$ ipython --no-banner

In [1]: import numpy as np

In [2]: np.set_printoptions(precision=2, suppress=True, linewidth=140)

In [3]: data = np.loadtxt("x.csv", delimiter=",")

In [4]: data
Out[4]: 
array([[-4.,  1.,  1.,  1.],
       [ 2., -9.,  2.,  1.],
       [ 1.,  2., -7.,  2.],
       [ 2.,  1.,  1., -9.]])

In [5]: hat = np.triu(np.array([[9, 0, 7, 6], [7, 1, 0, 3], [9, 7, 5, 2], [3, 9, 3, 7]]), 1) + np.eye(4)

In [6]: A2 = hat @ data @ np.linalg.inv(hat)

In [7]: np.trace(A2), np.trace(data)
Out[7]: (np.float64(-29.0), np.float64(-29.0))

In [8]: round(np.linalg.det(A2), 2)
Out[8]: np.float64(1530.0)

In [9]: A2
Out[9]: 
array([[  15.,   21., -147.,  102.],
       [   8.,   -6.,  -51.,   46.],
       [   5.,    4.,  -40.,   22.],
       [   2.,    1.,  -13.,    2.]])

In [10]: hat @ data - data @ hat
Out[10]: 
array([[ 19.,  20., -15., -21.],
       [  6.,   3., -11., -16.],
       [  4.,   2.,  -5., -16.],
       [  0.,   0., -14., -17.]])

In [11]: np.poly(A2)
Out[11]: array([   1.,   29.,  295., 1203., 1530.])

In [12]: q, R = np.linalg.qr(data)

In [13]: abs(R[0, 0]), np.round(np.linalg.norm(data[:, 0]), 2)
Out[13]: (np.float64(5.0), np.float64(5.0))

In [14]: q.shape, R.shape
Out[14]: ((4, 4), (4, 4))

In [15]: R
Out[15]: 
array([[ 5.  , -3.6 , -1.  , -3.6 ],
       [ 0.  ,  8.6 , -3.9 , -3.02],
       [ 0.  ,  0.  ,  6.23, -5.68],
       [ 0.  ,  0.  ,  0.  , -5.71]])

In [16]: np.round(q.T @ q, 2) + 0
Out[16]: 
array([[1., 0., 0., 0.],
       [0., 1., 0., 0.],
       [0., 0., 1., 0.],
       [0., 0., 0., 1.]])

In [17]: np.trace(q @ q.T)
Out[17]: np.float64(4.0)

In [18]: np.abs(np.diag(R))
Out[18]: array([5.  , 8.6 , 6.23, 5.71])

In [19]: rng = np.random.default_rng(89361)

In [20]: idx = rng.permutation(4)

In [21]: A2 = R[:, idx] * rng.choice([-1, 1], 4)

In [22]: A2
Out[22]: 
array([[ 3.6 , -5.  ,  3.6 , -1.  ],
       [-8.6 , -0.  ,  3.02, -3.9 ],
       [-0.  , -0.  ,  5.68,  6.23],
       [-0.  , -0.  ,  5.71,  0.  ]])

In [23]: U, _, Vt = np.linalg.svd(R.T @ A2)

In [24]: np.round(U @ Vt, 2) + 0
Out[24]: 
array([[ 0., -1.,  0.,  0.],
       [-1.,  0.,  0.,  0.],
       [ 0.,  0.,  0.,  1.],
       [ 0.,  0., -1.,  0.]])

In [25]: idx
Out[25]: array([1, 0, 3, 2])

In [26]: arr = np.load("case12.npy")

In [27]: arr
Out[27]: 
array([[0, 0, 0, 1, 0, 0],
       [0, 0, 0, 0, 1, 0],
       [0, 1, 0, 0, 0, 0],
       [0, 0, 1, 0, 0, 0],
       [1, 0, 0, 0, 0, 0],
       [0, 0, 0, 0, 0, 1]])

In [28]: np.round(np.linalg.det(arr), 2)
Out[28]: np.float64(1.0)

In [29]: (arr != 0).astype(int)
Out[29]: 
array([[0, 0, 0, 1, 0, 0],
       [0, 0, 0, 0, 1, 0],
       [0, 1, 0, 0, 0, 0],
       [0, 0, 1, 0, 0, 0],
       [1, 0, 0, 0, 0, 0],
       [0, 0, 0, 0, 0, 1]])
